% ipython --no-banner

In [1]: import numpy as np

In [2]: import numpy.linalg as la

In [3]: np.set_printoptions(precision=1, suppress=True, linewidth=120, sign=" ")

In [4]: rnd = lambda a: np.round(a, 1) + 0

In [5]: E = np.loadtxt("layer17.csv", delimiter=",")

In [6]: print(E)
[[ 0.  0.  0.  1.]
 [ 0.  0.  0.  1.]
 [ 0.  0.  0.  1.]
 [ 1.  1.  1.  0.]]

In [7]: x0 = np.array([8, -6, 7, -5])

In [8]: h1 = np.maximum(E @ x0, 0)

In [9]: print(rnd(np.tanh(E @ x0)))
[-1. -1. -1.  1.]

In [10]: print(h1)
[ 0.  0.  0.  9.]

In [11]: print(E * (h1 > 1e-9)[:, None])
[[ 0.  0.  0.  0.]
 [ 0.  0.  0.  0.]
 [ 0.  0.  0.  0.]
 [ 1.  1.  1.  0.]]

In [12]: print(E.T @ h1)
[ 9.  9.  9.  0.]

In [13]: print(np.maximum(E @ (3 * x0), 0))
[  0.   0.   0.  27.]

In [14]: print(np.maximum(E @ x0, 0) - np.maximum(-E @ x0, 0))
[-5. -5. -5.  9.]

In [15]: print(rnd(la.eigvals(E).sum().real))
0.0

In [16]: print(rnd(la.det(E.T)))
0.0

In [17]: print(np.einsum("ii->", E))
0.0

In [18]: print(np.einsum("ij,ji->", E, E))
6.0

In [19]: print(E @ E)
[[ 1.  1.  1.  0.]
 [ 1.  1.  1.  0.]
 [ 1.  1.  1.  0.]
 [ 0.  0.  0.  3.]]

In [20]: L = np.diag(E.sum(axis=1)) - E

In [21]: print(L @ np.ones(4))
[ 0.  0.  0.  0.]

In [22]: print((la.eigvalsh(L) < 1e-8).sum())
1

In [23]: print(round(la.det(L[1:, 1:])))
1

In [24]: print(L)
[[ 1.  0.  0. -1.]
 [ 0.  1.  0. -1.]
 [ 0.  0.  1. -1.]
 [-1. -1. -1.  3.]]

In [25]: r = la.matrix_rank(L)

In [26]: print(r)
3

In [27]: ns = la.svd(L)[2][r:].T

In [28]: print(rnd(L @ ns))
[[ 0.]
 [ 0.]
 [ 0.]
 [ 0.]]

In [29]: print(ns.shape)
(4, 1)

In [30]: print(rnd(ns[:, 0] / ns[np.abs(ns[:, 0]).round(6).argmax(), 0]))
[ 1.  1.  1.  1.]

In [31]: print([int(la.matrix_rank(L[:i])) for i in range(1, len(L) + 1)])
[1, 2, 3, 3]

In [32]: print([int(la.matrix_rank(np.delete(L, i, axis=0))) for i in range(4)])
[3, 3, 3, 3]

In [33]: print(np.allclose(E[:-1].T @ la.lstsq(E[:-1].T, E[-1])[0], E[-1]))
False

In [34]: print(np.abs(np.diag(la.qr(E)[1])) > 1e-9)
[ True False False  True]

In [35]: print(rnd(np.trace(la.pinv(E) @ E)))
2.0

In [36]: W0 = np.load("arr.npy")

In [37]: print(W0)
[[  4.    8.5  -5.5  37.3  -9.2]
 [-16.2  29.4 -14.3  11.1 -16.5]
 [  3.9   6.9  -6.9  36.3  -7.1]
 [  3.7   7.1  -5.4  36.5  -8.7]
 [-14.   30.2 -16.2  12.7 -16.1]
 [-17.1  29.7 -14.4  10.8 -15.8]
 [  3.1   7.2  -6.3  36.6  -8. ]
 [-15.8  30.6 -17.2  12.5 -16.5]
 [-16.4  29.2 -15.8  11.7 -15.6]
 [  3.3   8.4  -7.   37.1  -8.2]
 [-14.   28.6 -16.4  11.5 -16.1]
 [-15.3  30.7 -16.4  12.6 -15.3]
 [-17.2  29.6 -15.8  11.3 -15.7]
 [  3.5   7.4  -5.9  33.9  -7.3]
 [  3.8   7.1  -6.2  37.8  -8.7]
 [-18.   29.4 -17.8  13.  -15.6]
 [-15.4  29.1 -15.4  10.1 -15.6]
 [  3.9   6.9  -5.3  37.   -8.1]
 [-15.5  29.9 -15.   10.6 -13.5]
 [  6.    8.2  -7.9  35.5  -7.5]
 [-16.2  31.4 -16.3  12.1 -16.3]
 [-16.9  30.6 -16.3  11.5 -14.3]
 [  4.3   7.6  -8.1  36.3  -9.2]
 [  4.2   7.4  -4.8  35.6  -7.7]
 [-16.3  29.2 -16.3  11.3 -16.2]
 [-15.8  29.4 -14.1  11.  -16.5]
 [-15.4  30.1 -15.2  13.  -16.4]
 [  4.5   9.3  -6.9  36.8  -7.9]
 [-16.4  30.5 -14.1  11.7 -13.4]
 [  4.9   8.9  -6.1  34.6  -7.3]
 [-16.5  29.6 -16.5  13.3 -17.2]
 [-16.   28.8 -13.9  10.  -15. ]
 [-15.2  29.  -16.7  10.3 -15.2]
 [-16.8  29.9 -16.5  10.4 -16.9]
 [  4.4   7.9  -6.5  35.3  -6.6]
 [  2.4   8.5  -6.3  35.6  -6.6]
 [-16.   28.6 -16.7  12.2 -15.7]
 [  4.1   7.9  -5.5  35.8  -9. ]
 [-15.4  29.2 -15.3  11.7 -16.5]
 [-16.2  29.5 -17.2  10.4 -15.9]
 [  2.    9.3  -6.5  35.8  -9. ]
 [  3.6   7.8  -6.2  36.4  -6.4]
 [-16.1  30.3 -15.9  10.7 -16.9]]

In [38]: U, sv, vt = la.svd(W0, full_matrices=False)

In [39]: print(rnd(np.cumsum(sv ** 2) / np.sum(sv ** 2)))
[ 0.8  1.   1.   1.   1. ]

In [40]: print(rnd(sv))
[ 234.3  127.2    6.     5.7    5.1]

In [41]: print(rnd(U.T @ U))
[[ 1.  0.  0.  0.  0.]
 [ 0.  1.  0.  0.  0.]
 [ 0.  0.  1.  0.  0.]
 [ 0.  0.  0.  1.  0.]
 [ 0.  0.  0.  0.  1.]]
